% python3 -q
>>> import numpy as np
>>> from numpy import linalg as LA
>>> np.set_printoptions(precision=2, suppress=True, linewidth=160)
>>> def tidy(a):
...     return np.round(a, 2) + 0
... 
>>> W0 = np.loadtxt("arr.csv", delimiter=",")
>>> tidy(W0)
array([[-0.21,  0.66,  1.76, -4.62, -0.05, -0.25],
       [-0.29,  0.39,  1.9 , -4.58,  0.35, -0.24],
       [-0.1 , -1.6 , -1.09,  4.35,  1.5 ,  0.27],
       [ 0.79,  2.05, -2.09,  1.98, -3.45,  0.02],
       [ 0.6 ,  0.91, -2.26,  3.76, -2.12,  0.15],
       [ 0.68,  1.31, -2.27,  3.29, -2.62,  0.11],
       [ 0.27,  2.06,  0.62, -3.88, -2.28, -0.26],
       [-0.32, -2.15, -0.5 ,  3.74,  2.45,  0.26],
       [ 0.25, -0.52, -1.84,  4.61, -0.17,  0.24],
       [ 0.35, -0.17, -1.99,  4.52, -0.66,  0.22],
       [-0.04, -1.45, -1.23,  4.45,  1.25,  0.27],
       [ 0.6 ,  0.89, -2.26,  3.78, -2.1 ,  0.15],
       [-0.71, -1.47,  2.26, -3.06,  2.8 , -0.1 ],
       [ 0.15,  1.74,  0.96, -4.23, -1.74, -0.27],
       [-0.67, -1.24,  2.27, -3.39,  2.53, -0.12],
       [-0.77, -2.66,  1.4 ,  0.26,  3.91,  0.11],
       [-0.76, -1.83,  2.18, -2.44,  3.22, -0.05],
       [-0.8 , -2.17,  2.02, -1.68,  3.57,  0.  ],
       [-0.53, -2.57,  0.22,  2.71,  3.27,  0.22],
       [ 0.74,  1.65, -2.22,  2.76, -3.02,  0.08],
       [ 0.29, -0.37, -1.91,  4.58, -0.38,  0.23],
       [-0.71, -1.45,  2.26, -3.08,  2.79, -0.1 ],
       [-0.19, -1.86, -0.84,  4.12,  1.93,  0.27]])
>>> # null space of dimension 4
>>> tidy(W0.reshape(2, -1))
array([[-0.21,  0.66,  1.76, -4.62, -0.05, -0.25, -0.29,  0.39,  1.9 , -4.58,  0.35, -0.24, -0.1 , -1.6 , -1.09,  4.35,  1.5 ,  0.27,  0.79,  2.05, -2.09,
         1.98, -3.45,  0.02,  0.6 ,  0.91, -2.26,  3.76, -2.12,  0.15,  0.68,  1.31, -2.27,  3.29, -2.62,  0.11,  0.27,  2.06,  0.62, -3.88, -2.28, -0.26,
        -0.32, -2.15, -0.5 ,  3.74,  2.45,  0.26,  0.25, -0.52, -1.84,  4.61, -0.17,  0.24,  0.35, -0.17, -1.99,  4.52, -0.66,  0.22, -0.04, -1.45, -1.23,
         4.45,  1.25,  0.27,  0.6 ,  0.89, -2.26],
       [ 3.78, -2.1 ,  0.15, -0.71, -1.47,  2.26, -3.06,  2.8 , -0.1 ,  0.15,  1.74,  0.96, -4.23, -1.74, -0.27, -0.67, -1.24,  2.27, -3.39,  2.53, -0.12,
        -0.77, -2.66,  1.4 ,  0.26,  3.91,  0.11, -0.76, -1.83,  2.18, -2.44,  3.22, -0.05, -0.8 , -2.17,  2.02, -1.68,  3.57,  0.  , -0.53, -2.57,  0.22,
         2.71,  3.27,  0.22,  0.74,  1.65, -2.22,  2.76, -3.02,  0.08,  0.29, -0.37, -1.91,  4.58, -0.38,  0.23, -0.71, -1.45,  2.26, -3.08,  2.79, -0.1 ,
        -0.19, -1.86, -0.84,  4.12,  1.93,  0.27]])
>>> tidy(W0.ravel(order="F"))
array([-0.21, -0.29, -0.1 ,  0.79,  0.6 ,  0.68,  0.27, -0.32,  0.25,  0.35, -0.04,  0.6 , -0.71,  0.15, -0.67, -0.77, -0.76, -0.8 , -0.53,  0.74,  0.29,
       -0.71, -0.19,  0.66,  0.39, -1.6 ,  2.05,  0.91,  1.31,  2.06, -2.15, -0.52, -0.17, -1.45,  0.89, -1.47,  1.74, -1.24, -2.66, -1.83, -2.17, -2.57,
        1.65, -0.37, -1.45, -1.86,  1.76,  1.9 , -1.09, -2.09, -2.26, -2.27,  0.62, -0.5 , -1.84, -1.99, -1.23, -2.26,  2.26,  0.96,  2.27,  1.4 ,  2.18,
        2.02,  0.22, -2.22, -1.91,  2.26, -0.84, -4.62, -4.58,  4.35,  1.98,  3.76,  3.29, -3.88,  3.74,  4.61,  4.52,  4.45,  3.78, -3.06, -4.23, -3.39,
        0.26, -2.44, -1.68,  2.71,  2.76,  4.58, -3.08,  4.12, -0.05,  0.35,  1.5 , -3.45, -2.12, -2.62, -2.28,  2.45, -0.17, -0.66,  1.25, -2.1 ,  2.8 ,
       -1.74,  2.53,  3.91,  3.22,  3.57,  3.27, -3.02, -0.38,  2.79,  1.93, -0.25, -0.24,  0.27,  0.02,  0.15,  0.11, -0.26,  0.26,  0.24,  0.22,  0.27,
        0.15, -0.1 , -0.27, -0.12,  0.11, -0.05,  0.  ,  0.22,  0.08,  0.23, -0.1 ,  0.27])
>>> T = W0.reshape(23, 2, -1)
>>> T.shape
(23, 2, 3)
>>> tidy(T[:, 0])
array([[-0.21,  0.66,  1.76],
       [-0.29,  0.39,  1.9 ],
       [-0.1 , -1.6 , -1.09],
       [ 0.79,  2.05, -2.09],
       [ 0.6 ,  0.91, -2.26],
       [ 0.68,  1.31, -2.27],
       [ 0.27,  2.06,  0.62],
       [-0.32, -2.15, -0.5 ],
       [ 0.25, -0.52, -1.84],
       [ 0.35, -0.17, -1.99],
       [-0.04, -1.45, -1.23],
       [ 0.6 ,  0.89, -2.26],
       [-0.71, -1.47,  2.26],
       [ 0.15,  1.74,  0.96],
       [-0.67, -1.24,  2.27],
       [-0.77, -2.66,  1.4 ],
       [-0.76, -1.83,  2.18],
       [-0.8 , -2.17,  2.02],
       [-0.53, -2.57,  0.22],
       [ 0.74,  1.65, -2.22],
       [ 0.29, -0.37, -1.91],
       [-0.71, -1.45,  2.26],
       [-0.19, -1.86, -0.84]])
>>> tidy(np.swapaxes(T, 1, 2)[7])
array([[-0.32,  3.74],
       [-2.15,  2.45],
       [-0.5 ,  0.26]])
>>> cov = np.cov(W0, rowvar=False)
>>> tidy(LA.eigvalsh(cov)[::-1])
array([16.87,  8.18,  0.  ,  0.  ,  0.  ,  0.  ])
>>> tidy(cov)
array([[ 0.29,  0.69, -0.85,  0.99, -1.23,  0.02],
       [ 0.69,  2.48, -1.15, -0.6 , -3.57, -0.12],
       [-0.85, -1.15,  3.33, -5.78,  2.88, -0.24],
       [ 0.99, -0.6 , -5.78, 13.23, -1.79,  0.66],
       [-1.23, -3.57,  2.88, -1.79,  5.69,  0.04],
       [ 0.02, -0.12, -0.24,  0.66,  0.04,  0.04]])
>>> feats = np.loadtxt("dump.csv", delimiter=",")
>>> feats
array([[ 0.,  0.,  0.],
       [ 0.,  0.,  0.],
       [-3.,  0., -1.],
       [ 0.,  0.,  0.],
       [-3.,  0., -1.],
       [ 0.,  0.,  0.],
       [ 0.,  0.,  0.],
       [ 0.,  0.,  0.],
       [-3.,  0., -1.],
       [-3.,  0., -1.],
       [ 0.,  0.,  0.],
       [-3.,  3.,  0.],
       [-3.,  0., -1.],
       [ 0.,  0.,  0.],
       [-3.,  0., -1.],
       [ 0.,  0.,  0.],
       [ 0.,  0.,  0.],
       [-3.,  0., -1.],
       [-3.,  0., -1.],
       [ 0.,  0.,  0.],
       [-3.,  0., -1.],
       [-3.,  0., -1.],
       [-3.,  0., -1.],
       [ 0.,  0.,  0.],
       [ 0.,  0.,  0.],
       [-3.,  0., -1.],
       [ 0.,  0.,  0.],
       [-3.,  0., -1.],
       [ 0.,  0.,  0.],
       [ 0.,  0.,  0.]])
>>> # null space of dimension 1
>>> left, sig, vt = LA.svd(feats)
>>> vecs = vt[:(sig > 1e-8).sum()]
>>> rng = np.random.default_rng(169802)
>>> x = feats[24] + -2 * feats[6] + rng.integers(2) * np.eye(3)[0]
>>> x
array([1., 0., 0.])
>>> tidy(LA.norm(x - vecs.T @ vecs @ x))
np.float64(0.3)
>>> np.allclose(vecs.T @ vecs @ x, x)
False
>>> tidy(vecs.T @ vecs)
array([[ 0.91, -0.09,  0.27],
       [-0.09,  0.91,  0.27],
       [ 0.27,  0.27,  0.18]])
>>> M = np.array([[-1, -1, -1, -1, -1],
...     [-1, -2, -2, -2, -2],
...     [-1, -2, -3, -3, -3],
...     [-1, -2, -3, -4, -4],
...     [-1, -2, -3, -4, -5]])
>>> evals, vecs = LA.eig(M)
>>> tidy(np.prod(evals))
np.float64(-1.0)
>>> tidy(np.sort(LA.eigvals(LA.inv(M))))
array([-3.68, -2.83, -1.72, -0.69, -0.08])
>>> tidy(np.sort(LA.eigvals(M @ M)))
array([  0.07,   0.12,   0.34,   2.1 , 152.36])
>>> mat = np.loadtxt("run16.csv", delimiter=",")
>>> mat
array([[  0.04,   0.3 ,   0.  ,   0.  ,  -0.78,   3.88,  -2.8 ,  -2.37,  -0.27,  -0.01,   0.18,   0.  ],
       [  0.12,   0.56,   0.03,   0.  ,  -0.32,  -6.24,  -0.56,   4.83,  -0.67,   0.  ,   0.19,  -0.01],
       [ -0.04,  -0.47,   0.03,   0.  ,   0.17,  -1.4 ,  -1.39,  -2.72,  -1.32,  -0.02,   0.  ,  -0.01],
       [ -0.17,  -0.09,  -0.03,   0.  ,   0.  ,  -3.49,  -2.67,   0.01,   0.31,  -0.01,  -0.06,   0.  ],
       [ -0.03,   0.7 ,  -0.04,  -0.01,  -0.08,  -7.93,   4.38,  -0.06,   8.25,   0.  ,   0.02,   0.01],
       [ -0.02,  -0.77,   0.03,   0.  ,  -0.28,  -7.6 ,  -1.01,  -1.48, -13.85,   0.01,  -0.02,   0.03],
       [  0.  ,  -0.61,   0.03,   0.01,   0.24,  -6.26,   1.61,   0.64,  -9.42,   0.01,   0.12,  -0.02],
       [ -0.02,   0.18,   0.05,   0.01,  -0.09, -15.34,   2.36,  -1.04,   1.17,  -0.02,  -0.1 ,  -0.04],
       [  0.05,   0.23,  -0.01,   0.  ,   0.4 ,  -9.83,   0.19,  -1.65,  -1.9 ,   0.  ,   0.06,   0.04],
       [ -0.02,  -0.23,   0.09,  -0.01,   0.26, -13.8 ,  -0.23,   2.24,  -2.22,   0.  ,  -0.01,  -0.01],
       [  0.04,   0.9 ,  -0.05,   0.  ,   0.15,   9.68,   4.07,   2.86,  -3.3 ,  -0.02,  -0.05,  -0.02],
       [ -0.02,   0.04,  -0.06,   0.  ,   0.41,   3.47,  -1.  ,   0.65,  -6.14,   0.  ,  -0.24,   0.01],
       [  0.06,   1.07,  -0.02,   0.  ,  -0.43,  -9.04,  -0.49,  -3.93,   8.66,   0.  ,   0.03,   0.01],
       [ -0.03,  -0.1 ,   0.01,   0.  ,   0.04, -10.52,  -0.38,   0.7 ,  -1.33,   0.01,  -0.17,   0.  ],
       [ -0.05,  -0.66,  -0.06,   0.01,   0.09,   3.41,  -1.75,   1.16,   7.88,   0.01,   0.03,   0.  ],
       [  0.11,  -1.12,   0.04,  -0.01,   0.35,   4.55,   0.63,   1.68,   4.75,   0.  ,   0.  ,  -0.01],
       [  0.13,  -0.16,  -0.01,   0.01,  -0.36,   7.74,  -0.7 ,   1.48,   2.75,   0.01,   0.26,  -0.02],
       [  0.03,  -0.5 ,  -0.06,   0.  ,   0.1 ,  12.3 ,   0.96,  -1.05,   2.6 ,  -0.01,  -0.04,   0.02],
       [  0.05,   0.33,   0.01,   0.  ,  -0.15,   0.85,   0.25,   3.25,   1.69,   0.  ,  -0.05,   0.  ],
       [ -0.02,  -1.71,   0.  ,   0.  ,  -0.16,  10.99,  -0.9 ,  -0.57,  -2.88,   0.01,   0.12,   0.01],
       [ -0.12,   0.29,  -0.04,   0.  ,  -0.41,  17.11,   1.56,  -4.16,  14.63,   0.  ,   0.29,   0.03],
       [  0.  ,  -0.46,  -0.01,   0.  ,  -0.28,   2.49,  -0.15,  -4.97,   8.51,  -0.01,   0.03,   0.01],
       [ -0.05,  -0.41,   0.02,   0.  ,   0.34, -15.45,  -1.19,   2.59,   7.03,   0.01,   0.  ,   0.  ],
       [ -0.04,  -0.72,  -0.03,   0.01,  -0.03,  -1.41,  -1.24,  -1.21,   1.47,  -0.02,   0.09,  -0.02],
       [  0.07,  -0.5 ,   0.02,   0.  ,   0.6 ,  -2.36,   0.31,   0.97,  -7.56,   0.01,  -0.06,  -0.02],
       [  0.04,  -0.16,  -0.04,  -0.01,   0.15, -10.  ,   0.74,  -2.55,   3.87,  -0.01,   0.04,   0.01],
       [  0.07,   0.77,  -0.05,   0.  ,   0.44,   2.45,  -1.21,  -2.05, -10.44,   0.  ,  -0.01,  -0.01],
       [ -0.14,  -0.67,  -0.01,   0.  ,  -0.2 ,   5.36,  -2.1 ,  -0.95,  -3.49,  -0.01,   0.15,  -0.01],
       [ -0.1 ,   0.03,   0.04,   0.  ,   0.02, -13.14,   0.4 ,   0.93,  -0.17,  -0.01,   0.01,  -0.01],
       [ -0.05,   0.67,   0.06,   0.  ,  -0.15,   8.09,   0.43,   3.96,   4.53,  -0.01,   0.11,   0.01],
       [ -0.06,  -0.56,  -0.01,   0.  ,  -0.21,   6.06,  -1.09,  -0.82,   9.91,   0.  ,  -0.06,  -0.01],
       [  0.02,  -1.06,   0.  ,  -0.01,   0.23,   9.18,   0.75,   1.5 ,   2.77,   0.01,   0.09,   0.04],
       [  0.07,  -0.25,  -0.06,   0.  ,   0.23,   8.77,   2.36,   1.35,  -5.72,  -0.01,  -0.09,  -0.01],
       [ -0.12,   0.84,  -0.04,   0.  ,  -0.13,  -2.06,   0.26,   1.18,   3.12,   0.  ,   0.08,  -0.01],
       [  0.03,  -0.36,  -0.02,   0.  ,  -0.12,  -9.35,   0.65,  -2.8 ,   3.82,   0.  ,   0.08,  -0.04],
       [ -0.09,  -0.42,  -0.02,   0.  ,   0.14,  -4.23,  -0.71,   2.12,  -3.41,  -0.01,   0.04,   0.  ]])
>>> T = np.stack([mat, 5 * mat, mat[::-1]])
>>> LA.matrix_rank(T)
array([12, 12, 12])
>>> (T @ mat.T).shape
(3, 36, 36)
>>> T.shape
(3, 36, 12)
>>> tidy(LA.norm(T, axis=(1, 2)))
array([ 65.26, 326.28,  65.26])
